In [1]: import numpy as np

In [2]: import numpy.linalg as la

In [3]: np.set_printoptions(precision=3, suppress=True, linewidth=140)

In [4]: def rd(a):
   ...:     return np.round(a, 3) + 0
   ...: 

In [5]: E = np.array([[89, 7, -77, -35],
   ...:     [7, 161, -23, 107],
   ...:     [-77, -23, 69, 19],
   ...:     [-35, 107, 19, 89]])

In [6]: print(np.allclose(E @ E.T, E.T @ E))
True

In [7]: print(E @ E)
[[ 15124   -224 -12992  -6944]
 [  -224  37948  -3796  26068]
 [-12992  -3796  11580   3236]
 [ -6944  26068   3236  20956]]

In [8]: print(np.trace(E))
408

In [9]: vals, V = la.eigh(E)

In [10]: print(rd(la.eigvalsh(E + 3 * np.eye(4))))
[  3.      3.382 171.23  242.388]

In [11]: print(np.abs(V[:, -1]).round(6).argmax())
1

In [12]: print(rd(V.T @ E @ V))
[[  0.      0.      0.      0.   ]
 [  0.      0.382   0.      0.   ]
 [  0.      0.    168.23    0.   ]
 [  0.      0.      0.    239.388]]

In [13]: print((vals > 1e-8).sum(), (vals < -1e-8).sum())
3 0

In [14]: print(rd(V @ np.diag(vals) @ V.T))
[[ 89.   7. -77. -35.]
 [  7. 161. -23. 107.]
 [-77. -23.  69.  19.]
 [-35. 107.  19.  89.]]

In [15]: print(rd(la.eigvalsh(E @ E)))
[    0.        0.146 28301.329 57306.525]

In [16]: proj = np.triu(np.array([[0, 2, 0, 2], [0, 0, 0, 1], [-2, -1, 0, 1], [-2, -1, 2, 1]]), 1) + np.eye(4)

In [17]: Y = proj @ E @ la.inv(proj)

In [18]: print(proj @ E - E @ proj)
[[-56. 358.  -8. 284.]
 [-35.  93.  19. -63.]
 [-35. 261.  19. 197.]
 [  0.  70.   0. -56.]]

In [19]: print(np.trace(Y), np.trace(E))
408.0 408

In [20]: print(la.matrix_rank(Y))
3

In [21]: print(rd(np.poly(Y)))
[     1.   -408.  40428. -15392.      0.]
